$ ipython --no-banner

In [1]: import numpy as np

In [2]: from numpy import linalg as LA

In [3]: np.set_printoptions(precision=2, suppress=True, linewidth=160)

In [4]: E = np.load("out18.npy")

In [5]: E
Out[5]: 
array([[ 1,  0,  1,  0,  1,  0],
       [-2, -2, -2, -2, -2, -2],
       [ 1,  1,  1,  1,  1,  1],
       [ 1,  0,  1,  0,  1,  0],
       [-2, -2, -2, -2, -2, -2],
       [ 1,  1,  1,  1,  1,  1]])

In [6]: np.argsort(-LA.norm(E, axis=0).round(6), kind="stable")[:3]
Out[6]: array([0, 2, 4])

In [7]: LA.matrix_rank(E, rtol=0.1)
Out[7]: np.int64(2)

In [8]: LA.cond(E) > 100
Out[8]: np.True_

In [9]: round(LA.norm(E, 2) / LA.norm(E), 2)
Out[9]: np.float64(0.98)

In [10]: (E + E.T) / 2
Out[10]: 
array([[ 1. , -1. ,  1. ,  0.5, -0.5,  0.5],
       [-1. , -2. , -0.5, -1. , -2. , -0.5],
       [ 1. , -0.5,  1. ,  1. , -0.5,  1. ],
       [ 0.5, -1. ,  1. ,  0. , -0.5,  0.5],
       [-0.5, -2. , -0.5, -0.5, -2. , -0.5],
       [ 0.5, -0.5,  1. ,  0.5, -0.5,  1. ]])

In [11]: round(float(LA.det(E)), 2)
Out[11]: 0.0

In [12]: np.allclose(E, E.T)
Out[12]: False

In [13]: (E - E.T) / 2
Out[13]: 
array([[ 0. ,  1. ,  0. , -0.5,  1.5, -0.5],
       [-1. ,  0. , -1.5, -1. ,  0. , -1.5],
       [ 0. ,  1.5,  0. ,  0. ,  1.5,  0. ],
       [ 0.5,  1. ,  0. ,  0. ,  1.5, -0.5],
       [-1.5,  0. , -1.5, -1.5,  0. , -1.5],
       [ 0.5,  1.5,  0. ,  0.5,  1.5,  0. ]])

In [14]: E @ E
Out[14]: 
array([[ 0, -1,  0, -1,  0, -1],
       [ 0,  4,  0,  4,  0,  4],
       [ 0, -2,  0, -2,  0, -2],
       [ 0, -1,  0, -1,  0, -1],
       [ 0,  4,  0,  4,  0,  4],
       [ 0, -2,  0, -2,  0, -2]])

In [15]: np.abs(np.diag(LA.qr(E)[1])) > 1e-9
Out[15]: array([ True,  True, False, False, False, False])

In [16]: np.unique(E.round(6), axis=0).shape
Out[16]: (3, 6)

In [17]: LA.lstsq(E[:-1].T, E[-1])[2]
Out[17]: np.int32(2)

In [18]: left, s, Vh = LA.svd(E)

In [19]: s.round(2) + 0
Out[19]: array([7.95, 1.69, 0.  , 0.  , 0.  , 0.  ])

In [20]: np.argmax(s[:-1] / (s[1:] + 1e-6)) + 1
Out[20]: np.int64(2)

In [21]: A2 = left[:, :2] @ np.diag(s[:2]) @ Vh[:2]

In [22]: LA.matrix_rank(A2)
Out[22]: np.int64(2)

In [23]: A2.round(2) + 0
Out[23]: 
array([[ 1.,  0.,  1.,  0.,  1.,  0.],
       [-2., -2., -2., -2., -2., -2.],
       [ 1.,  1.,  1.,  1.,  1.,  1.],
       [ 1.,  0.,  1.,  0.,  1.,  0.],
       [-2., -2., -2., -2., -2., -2.],
       [ 1.,  1.,  1.,  1.,  1.,  1.]])

In [24]: round(float(np.abs(E - A2).max()), 2)
Out[24]: 0.0

In [25]: K = np.array([[0.0, 1.0, 1.0], [1.0, 0.0, 1.0], [1.0, 1.0, 0.0]])

In [26]: K
Out[26]: 
array([[0., 1., 1.],
       [1., 0., 1.],
       [1., 1., 0.]])

In [27]: rk = LA.matrix_rank(E)

In [28]: rk
Out[28]: np.int64(2)

In [29]: N = LA.svd(E)[2][rk:].T

In [30]: np.round(E @ N, 2) + 0
Out[30]: 
array([[0., 0., 0., 0.],
       [0., 0., 0., 0.],
       [0., 0., 0., 0.],
       [0., 0., 0., 0.],
       [0., 0., 0., 0.],
       [0., 0., 0., 0.]])

In [31]: LA.matrix_rank(E.T @ E), LA.matrix_rank(E @ E.T)
Out[31]: (np.int64(2), np.int64(2))

In [32]: K @ K
Out[32]: 
array([[2., 1., 1.],
       [1., 2., 1.],
       [1., 1., 2.]])

In [33]: L = np.diag(K.sum(axis=1)) - K

In [34]: np.round(LA.eigvalsh(L), 2) + 0
Out[34]: array([0., 3., 3.])

In [35]: LA.matrix_rank(L)
Out[35]: np.int64(2)

In [36]: L @ np.ones(3)
Out[36]: array([0., 0., 0.])

In [37]: K.sum(axis=0)
Out[37]: array([2., 2., 2.])

In [38]: np.abs(K).max()
Out[38]: np.float64(1.0)

In [39]: LA.svd(K, compute_uv=False)
Out[39]: array([2., 1., 1.])

In [40]: np.diff(K, axis=0)
Out[40]: 
array([[ 1., -1.,  0.],
       [ 0.,  1., -1.]])

In [41]: K - K[0]
Out[41]: 
array([[ 0.,  0.,  0.],
       [ 1., -1.,  0.],
       [ 1.,  0., -1.]])

In [42]: K.mean(axis=0)
Out[42]: array([0.67, 0.67, 0.67])

In [43]: LA.matrix_rank(K)
Out[43]: np.int64(3)

In [44]: r0 = np.array([-5, 1, -2])

In [45]: A2 = K + np.outer(r0, np.eye(3)[1])

In [46]: LA.matrix_rank(LA.inv(A2) - LA.inv(K), tol=1e-8)
Out[46]: np.int64(1)

In [47]: LA.matrix_rank(A2 - K)
Out[47]: np.int64(1)

In [48]: A2 = K / np.sqrt((K ** 2).mean(axis=1, keepdims=True))

In [49]: LA.matrix_rank(K - K.mean(axis=1, keepdims=True))
Out[49]: np.int64(2)

In [50]: A2[1]
Out[50]: array([1.22, 0.  , 1.22])

In [51]: arr = np.load("layer19.npy")

In [52]: arr
Out[52]: 
array([[ 2,  3,  4],
       [ 5,  6,  7],
       [ 8,  9, 10],
       [11, 12, 13]])

In [53]: np.round(np.trace(LA.pinv(arr) @ arr), 2)
Out[53]: np.float64(2.0)

In [54]: LA.lstsq(arr[:-1].T, arr[-1])[2]
Out[54]: np.int32(2)

In [55]: arr @ LA.pinv(arr) @ arr
Out[55]: 
array([[ 2.,  3.,  4.],
       [ 5.,  6.,  7.],
       [ 8.,  9., 10.],
       [11., 12., 13.]])

In [56]: rk = LA.matrix_rank(arr)

In [57]: rk
Out[57]: np.int64(2)

In [58]: N = LA.svd(arr)[2][rk:].T

In [59]: LA.matrix_rank(arr.T @ arr), LA.matrix_rank(arr @ arr.T)
Out[59]: (np.int64(2), np.int64(2))

In [60]: np.round(arr @ N, 2) + 0
Out[60]: 
array([[0.],
       [0.],
       [0.],
       [0.]])

In [61]: N.shape
Out[61]: (3, 1)

In [62]: np.allclose(arr @ N, 0)
Out[62]: True

In [63]: rng = np.random.default_rng(38)

In [64]: t = rng.uniform(0, 2 * np.pi, 16)

In [65]: O, _ = LA.qr(np.array([[-0.9, -0.6], [-1.6, -0.2], [-0.2, 0.1], [-1.1, 0.1], [0.0, 0.9]]))

In [66]: M = 20 * np.c_[np.cos(t), np.sin(t)] @ O.T

In [67]: M
Out[67]: 
array([[  9.12,  14.74,   1.63,   9.73,  -1.52],
       [  8.66,  -1.03,  -2.5 ,  -5.2 , -17.05],
       [ -6.97,   3.74,   2.79,   6.99,  16.75],
       [ -0.94,  10.62,   3.1 ,  10.67,  12.76],
       [-11.2 , -13.16,  -0.67,  -7.2 ,   7.01],
       [ -5.99, -14.68,  -2.42, -11.2 ,  -4.19],
       [-11.73,  -6.72,   1.2 ,  -0.75,  14.67],
       [  8.56,  14.86,   1.81,  10.12,  -0.36],
       [ 11.04,  13.4 ,   0.78,   7.51,  -6.46],
       [  9.17,  14.72,   1.61,   9.69,  -1.65],
       [  0.97, -10.6 ,  -3.1 , -10.66, -12.79],
       [ -3.63, -13.77,  -2.78, -11.47,  -7.6 ],
       [ -7.88,   2.34,   2.65,   6.09,  16.98],
       [ -3.58,   8.03,   3.08,   9.47,  14.95],
       [ 11.89,  11.39,   0.02,   5.16, -10.11],
       [  6.93,  14.86,   2.22,  10.91,   2.63]])

In [68]: lab = M[:, 4] > np.median(M[:, 4])

In [69]: r0 = M[lab].mean(axis=0) - M[~lab].mean(axis=0)

In [70]: round(float((((M - M.mean(axis=0)) @ r0 > 0) == lab).mean()), 2)
Out[70]: 0.94

In [71]: ((M - M.mean(axis=0)) @ r0 > 0).astype(int)
Out[71]: array([0, 0, 1, 1, 1, 0, 1, 0, 0, 0, 0, 0, 1, 1, 0, 1])

In [72]: np.argsort(-np.abs(r0).round(6), kind="stable")
Out[72]: array([4, 0, 3, 2, 1])

In [73]: r0
Out[73]: array([-8.5 ,  2.55,  2.87,  6.59, 18.35])

In [74]: lab.astype(int)
Out[74]: array([0, 0, 1, 1, 1, 0, 1, 1, 0, 0, 0, 0, 1, 1, 0, 1])

In [75]: basis = M[[4, 6]].astype(float)

In [76]: for _ in range(4):
    ...:     lab = LA.norm(M[:, None] - basis, axis=-1).argmin(axis=1)
    ...:     basis = np.array([M[lab == j].mean(axis=0) for j in range(2)])
    ...: 

In [77]: lab
Out[77]: array([1, 0, 1, 1, 0, 0, 1, 1, 1, 1, 0, 0, 1, 1, 1, 1])

In [78]: basis[1] - basis[0]
Out[78]: array([ 4.57, 19.92,  4.19, 16.93, 12.26])

In [79]: basis
Out[79]: 
array([[ -2.24, -10.65,  -2.29,  -9.15,  -6.92],
       [  2.33,   9.27,   1.9 ,   7.78,   5.33]])

In [80]: A2 = np.array([[3, 0, 3], [1, 0, 0], [0, 2, 3], [0, 1, 2], [2, 1, 2]])

In [81]: np.einsum("ik,kj->ij", basis, A2)
Out[81]: 
array([[-31.21, -20.66, -45.73],
       [ 26.92,  16.91,  38.91]])

In [82]: np.einsum("ik,kj->ji", basis, A2)
Out[82]: 
array([[-31.21,  26.92],
       [-20.66,  16.91],
       [-45.73,  38.91]])

In [83]: data = np.load("x.npy")

In [84]: data
Out[84]: 
array([[ 5.07,  5.83, -6.49, -4.46, -0.02, -0.25],
       [ 0.92,  0.28, -0.44, -0.36, -0.52, -1.4 ],
       [ 1.29,  1.25, -1.43, -1.  , -0.16, -0.47],
       [-0.78, -0.54,  0.66,  0.48,  0.24,  0.66]])

In [85]: LA.cond(data) > 100
Out[85]: np.True_

In [86]: [round(float(x), 2) for x in LA.svd(data, compute_uv=False)[:3]]
Out[86]: [11.43, 1.76, 0.0]

In [87]: x0 = np.array([2, 1, 1, 0, 1, 2])

In [88]: h = np.maximum(data @ x0, 0)

In [89]: h
Out[89]: array([8.96, 0.  , 1.3 , 0.12])

In [90]: data.T @ h
Out[90]: array([ 47.01,  53.8 , -59.93, -41.2 ,  -0.36,  -2.77])

In [91]: np.flatnonzero(h > 1e-9)
Out[91]: array([0, 2, 3])

In [92]: np.tanh(data @ x0)
Out[92]: array([ 1.  , -0.93,  0.86,  0.12])

In [93]: np.allclose(data[:-1].T @ LA.lstsq(data[:-1].T, data[-1])[0], data[-1])
Out[93]: True

In [94]: data @ LA.pinv(data) @ data
Out[94]: 
array([[ 5.07,  5.83, -6.49, -4.46, -0.02, -0.25],
       [ 0.92,  0.28, -0.44, -0.36, -0.52, -1.4 ],
       [ 1.29,  1.25, -1.43, -1.  , -0.16, -0.47],
       [-0.78, -0.54,  0.66,  0.48,  0.24,  0.66]])

In [95]: np.unique(data.round(6), axis=0).shape
Out[95]: (4, 6)

In [96]: LA.lstsq(data[:-1].T, data[-1])[2]
Out[96]: np.int32(2)

In [97]: round(float(np.trace(LA.pinv(data) @ data)), 2)
Out[97]: 2.0

In [98]: np.abs(np.diag(LA.qr(data)[1])) > 1e-9
Out[98]: array([ True,  True, False, False])

In [99]: rk = LA.matrix_rank(data)

In [100]: rk
Out[100]: np.int64(2)

In [101]: N = LA.svd(data)[2][rk:].T

In [102]: [int(LA.matrix_rank(np.delete(data, i, axis=0))) for i in range(4)]
Out[102]: [2, 2, 2, 2]

In [103]: np.round(data @ N, 2) + 0
Out[103]: 
array([[0., 0., 0., 0.],
       [0., 0., 0., 0.],
       [0., 0., 0., 0.],
       [0., 0., 0., 0.]])

In [104]: LA.matrix_rank(data.T @ data), LA.matrix_rank(data @ data.T)
Out[104]: (np.int64(2), np.int64(2))

In [105]: N.shape
Out[105]: (6, 4)

In [106]: left, s, Vh = LA.svd(data)

In [107]: np.argmax(s[:-1] / (s[1:] + 1e-6)) + 1
Out[107]: np.int64(2)

In [108]: A2 = left[:, :2] @ np.diag(s[:2]) @ Vh[:2]

In [109]: round(float(LA.norm(data - A2, 2)), 2), np.round(s[2], 2)
Out[109]: (0.0, np.float64(0.0))

In [110]: round(np.abs(data - A2).max(), 2)
Out[110]: np.float64(0.0)

In [111]: LA.matrix_rank(data, rtol=0.05)
Out[111]: np.int64(2)

In [112]: LA.matrix_rank(A2)
Out[112]: np.int64(2)
